>>> import numpy as np
>>> np.set_printoptions(suppress=True, linewidth=140)
>>> F = np.load("mat.npy")
>>> F
array([[-0.26, -0.95,  0.85,  1.  ,  0.2 , -1.  ,  0.34, -0.41, -0.99, -0.87,  1.  ,  0.69],
       [ 0.83,  0.3 ,  0.53,  0.99,  0.61,  0.58,  0.83,  0.51, -0.62, -0.73, -0.5 , -0.54],
       [-0.39, -0.45,  0.96, -0.58,  0.78, -0.11,  0.9 , -0.9 , -0.77,  0.84,  0.49, -0.7 ],
       [-0.83, -0.89, -0.73,  0.74, -0.75, -0.96, -0.46, -0.47,  0.7 , -0.46,  0.91,  0.79],
       [-0.39, -0.9 ,  0.92,  0.98,  0.54, -0.97,  0.86, -0.81, -0.91, -0.23,  0.98, -0.04],
       [ 0.04,  0.33, -0.77,  0.59, -0.13,  0.99,  0.85, -0.2 ,  0.99,  0.22, -1.  , -0.63],
       [-0.32, -0.93,  0.99,  1.  ,  0.91, -0.04,  1.  , -0.98, -0.39,  0.41,  0.11, -0.89],
       [-1.  , -1.  , -0.52,  0.38, -0.93, -1.  ,  1.  , -1.  ,  1.  ,  0.99,  0.87,  0.66],
       [ 0.99,  0.97,  0.  ,  0.87,  0.35, -0.53, -0.98,  1.  , -1.  , -0.98,  0.88,  0.46],
       [ 0.99,  1.  ,  0.99, -0.99,  0.97,  0.92, -0.58,  0.94, -1.  ,  0.6 ,  0.07, -0.89],
       [ 1.  ,  1.  ,  0.72,  0.82,  0.93,  1.  ,  0.49,  0.99, -0.97, -0.74, -0.99, -0.93],
       [-0.86, -0.86, -0.57, -0.15, -0.73, -0.98, -0.74, -0.49,  0.27, -0.18,  0.97,  0.81],
       [-0.95, -0.9 ,  0.16, -0.25,  0.  ,  0.82,  0.98, -0.99,  0.99,  0.92, -0.94, -0.64],
       [-0.86, -0.8 , -0.49,  0.14, -0.45, -0.04,  0.62, -0.85,  0.96,  0.47, -0.45,  0.1 ],
       [-0.67,  0.79, -0.38, -1.  , -0.53, -0.11, -0.99,  0.14, -0.33,  0.95,  0.48,  0.52],
       [ 0.09,  0.78, -0.02, -1.  , -0.04,  0.46, -0.89,  0.41, -0.48,  0.7 , -0.15,  0.04],
       [-0.82, -0.98, -0.42,  1.  , -0.62, -0.99,  0.58, -0.7 ,  0.49, -0.85,  0.98,  0.77],
       [-0.99, -1.  ,  0.02,  0.99, -0.45, -0.89,  0.99, -1.  ,  0.99,  0.5 ,  0.49,  0.12],
       [-0.9 , -0.99, -0.9 ,  1.  , -0.69, -0.12,  1.  , -0.94,  1.  , -0.85, -0.88,  0.12],
       [ 1.  ,  1.  ,  0.94, -1.  ,  0.97,  1.  , -1.  ,  1.  , -1.  , -0.03, -0.53, -0.76],
       [-0.73, -0.98,  0.79,  1.  ,  0.52, -0.43,  1.  , -0.98,  0.81, -0.15, -0.03, -0.62],
       [ 0.73,  0.6 ,  0.97, -0.43,  0.88,  0.35,  0.68, -0.11, -0.98,  0.52,  0.4 , -0.75],
       [ 0.99,  0.99,  0.33,  0.91,  0.79,  0.99,  0.09,  0.99, -0.93, -0.84, -0.97, -0.76]])
>>> x0 = np.array([4, -3, -4, 4, -4, 9, -8, 1, 7, 4, -5, 8])
>>> y = F @ x0
>>> np.round(np.linalg.solve(F.T @ F, F.T @ y), 2)
array([ 4., -3., -4.,  4., -4.,  9., -8.,  1.,  7.,  4., -5.,  8.])
>>> rng = np.random.default_rng(688769)
>>> y = y + 0.02 * rng.normal(size=23)
>>> y.round(2)
array([-20.43,  -8.19, -28.64,   7.63, -29.67,  14.81, -20.18,   0.21,  -4.47,  -9.08,  -8.5 ,   3.14,   6.02,   8.73,   4.89,   6.44,
        -5.14,  -4.8 ,   8.68,  -3.22, -13.83, -23.18,  -1.77])
>>> beta, *_ = np.linalg.lstsq(F, y)
>>> np.round(F.T @ (y - F @ beta), 2) + 0
array([0., 0., 0., 0., 0., 0., 0., 0., 0., 0., 0., 0.])
>>> beta.round(2)
array([ 4.01, -3.03, -4.05,  3.98, -3.97,  8.99, -7.99,  1.  ,  6.97,  4.  , -5.01,  7.99])
